% python3 -q
>>> import numpy as np
>>> import numpy.linalg as la
>>> np.set_printoptions(suppress=True, linewidth=140)
>>> rd = lambda a: np.round(a, 1) + 0
>>> arr = np.loadtxt("out18.csv", delimiter=",")
>>> rd(arr)
array([[ 1. ,  0. ,  0.1, -0.1],
       [ 0. ,  0. , -0.2, -0.1],
       [ 0.1, -0.2,  0.6,  0.5],
       [-0.1, -0.1,  0.5,  0.4]])
>>> W1 = np.array([[5, 3, 2, 5, 1], [1, 2, 2, 0, 3], [3, 4, 5, 2, 5], [2, 2, 2, 1, 5]])
>>> coef = np.array([2, 1, 3, -3, 3])
>>> hid = np.maximum(arr @ W1 + coef, 0)
>>> rd((hid > 0).mean(axis=0))
array([1. , 1. , 1. , 0.2, 1. ])
>>> la.matrix_rank(hid)
np.int64(4)
>>> W2 = np.array([[1, -2], [-2, -2], [0, 2], [0, -2], [1, 0]])
>>> W1 @ W2
array([[  0, -22],
       [  0,  -2],
       [  0,  -8],
       [  3,  -6]])
>>> rd(np.einsum("ij,ji->", arr, arr))
np.float64(2.0)
>>> rd(la.eigvals(arr).sum().real)
np.float64(2.0)
>>> rd(np.poly(arr))
array([ 1., -2.,  1.,  0.,  0.])
>>> rd(la.det(arr[::-1]))
np.float64(0.0)
>>> evals, V = la.eigh(arr)
>>> vec = np.array([-1, 0, 1, 2])
>>> rd(V * np.abs(evals) @ V.T)
array([[ 1. ,  0. ,  0.1, -0.1],
       [ 0. ,  0. , -0.2, -0.1],
       [ 0.1, -0.2,  0.6,  0.5],
       [-0.1, -0.1,  0.5,  0.4]])
>>> rd(vec @ arr @ vec / (vec @ vec)), rd(evals[0]), rd(evals[-1])
(np.float64(0.9), np.float64(0.0), np.float64(1.0))
>>> rd(V * np.maximum(evals, 0) @ V.T)
array([[ 1. ,  0. ,  0.1, -0.1],
       [ 0. ,  0. , -0.2, -0.1],
       [ 0.1, -0.2,  0.6,  0.5],
       [-0.1, -0.1,  0.5,  0.4]])
